$ python3 -q
>>> import numpy as np
>>> np.set_printoptions(precision=2, suppress=True, linewidth=100)
>>> rnd = lambda a: np.round(a, 2) + 0
>>> E = np.load("w.npy")
>>> E
array([[-10.17,   0.94,  -0.96,   4.92,   9.47,  -3.7 ,  -5.33],
       [  0.45,   1.66,  -3.12,   5.51,   2.43,  -0.68,  -4.64],
       [  6.3 ,  -3.23,   1.87,  -2.3 ,  -8.01,   4.14,   3.39],
       [ 10.98,   0.34,  -0.37,  -2.09,  -8.09,   1.13,   0.81],
       [ -8.79,   2.12,  -2.22,   5.91,   9.74,  -4.09,  -6.25],
       [  3.53,  -0.48,   1.52,  -5.5 ,  -4.59,   2.25,   5.91],
       [  3.6 ,  -1.66,   3.67,  -7.76,  -5.84,   1.26,   6.14],
       [  4.97,   4.47,  -5.66,   2.03,  -0.25,   4.71,   4.42],
       [  3.45,   3.54,  -0.82,  -7.4 ,  -2.1 ,   3.05,  10.35],
       [ -3.62,   1.51,  -3.61,   7.72,   5.86,  -1.18,  -6.13],
       [  8.19,   0.47,  -0.72,  -3.51,  -7.01,   4.89,   6.42],
       [ -3.  ,  -4.26,   6.43,  -5.05,  -1.84,  -4.14,  -1.48],
       [  7.04,   6.49,  -1.77,  -8.58,  -2.27,  -0.4 ,   8.59],
       [ -2.06,   0.17,   0.04,  -0.79,   1.29,   0.15,   1.41],
       [  4.84,   3.96,  -3.83,   1.28,  -0.15,   0.93,   1.03],
       [ -3.84,   3.9 ,  -4.91,   7.45,   7.68,  -2.24,  -5.8 ],
       [  2.81,  -2.45,   1.07,  -0.73,  -4.25,   2.9 ,   1.71],
       [ -1.5 ,  -7.01,   3.18,   3.89,  -3.65,   2.34,  -4.08],
       [  0.59,  -1.44,   1.17,  -0.26,  -1.65,   0.29,  -0.43],
       [ -4.82,   1.43,   1.04,  -2.29,   4.3 ,  -3.64,  -0.21]])
>>> blk = np.stack([E, 2 * E, E[::-1]])
>>> blk.shape
(3, 20, 7)
>>> np.linalg.matrix_rank(blk.reshape(3, -1))
np.int64(2)
>>> Xc = E - E.mean(axis=0)
>>> vecs = np.linalg.svd(Xc)[2][:4]
>>> Y = Xc - Xc @ vecs.T @ vecs
>>> rnd(Y.std(axis=0))
array([0.02, 0.03, 0.04, 0.03, 0.03, 0.03, 0.02])
>>> rnd(np.diag(vecs.T @ vecs))
array([0.73, 0.52, 0.37, 0.63, 0.48, 0.61, 0.66])
>>> np.linalg.norm(Y, axis=1).round(6).argmax()
np.int64(13)
>>> rnd((Xc @ vecs.T).std(axis=0))
array([9.62, 4.69, 4.15, 1.99])
